$ python -q
>>> import numpy as np
>>> from numpy import linalg as LA
>>> np.set_printoptions(precision=2, suppress=True, linewidth=200)
>>> def tidy(a):
...     return np.round(a, 2) + 0
... 
>>> A2 = np.array([[3, -3, -1]])
>>> mat = A2.T @ A2
>>> mat
array([[ 9, -9, -3],
       [-9,  9,  3],
       [-3,  3,  1]])
>>> rng = np.random.default_rng(885)
>>> A2 = mat + rng.integers(-2, 3, (3, 1)) @ rng.integers(-2, 3, (1, 3))
>>> A2
array([[ 9, -8, -1],
       [-9,  7, -1],
       [-3,  4,  3]])
>>> LA.matrix_rank(A2 - mat, tol=1e-8)
np.int64(1)
>>> np.abs(A2 - mat).sum(axis=1)
array([3, 6, 3])
>>> evals, V = LA.eigh(mat)
>>> vec = np.array([3, 3, 2])
>>> tidy(V * np.maximum(evals, 0) @ V.T)
array([[ 9., -9., -3.],
       [-9.,  9.,  3.],
       [-3.,  3.,  1.]])
>>> M = np.loadtxt("dump.csv", delimiter=",")
>>> M
array([[ 4.99,  4.98,  0.  ],
       [ 5.02,  5.  ,  0.02],
       [ 5.  ,  4.98,  0.04],
       [ 5.  ,  4.99,  0.02],
       [ 5.01,  4.99, -0.04],
       [ 4.99,  4.99,  0.01],
       [ 5.01,  1.98,  1.  ],
       [ 5.01,  2.01,  1.01],
       [ 4.99,  1.99,  1.  ],
       [ 4.96,  2.03,  1.01],
       [ 4.96,  2.  ,  1.02],
       [ 5.01,  1.99,  0.99],
       [ 4.  , -0.03,  0.01],
       [ 3.99,  0.02, -0.03],
       [ 3.93, -0.02, -0.02],
       [ 3.99,  0.01,  0.01],
       [ 4.01,  0.04,  0.03],
       [ 3.98, -0.03,  0.02]])
>>> d = LA.norm(M[:, None] - M[None], axis=-1)
>>> d.mean(axis=1).argmax()
np.int64(4)
>>> tidy(LA.norm(M, axis=1))
array([7.05, 7.09, 7.06, 7.06, 7.07, 7.06, 5.48, 5.49, 5.46, 5.45, 5.44, 5.48, 4.  , 3.99, 3.93, 3.99, 4.01, 3.98])
>>> LA.matrix_rank(d ** 2)
np.int64(5)
>>> tidy(d[4])
array([0.05, 0.06, 0.08, 0.06, 0.  , 0.05, 3.18, 3.16, 3.18, 3.14, 3.17, 3.17, 5.12, 5.07, 5.13, 5.08, 5.05, 5.12])
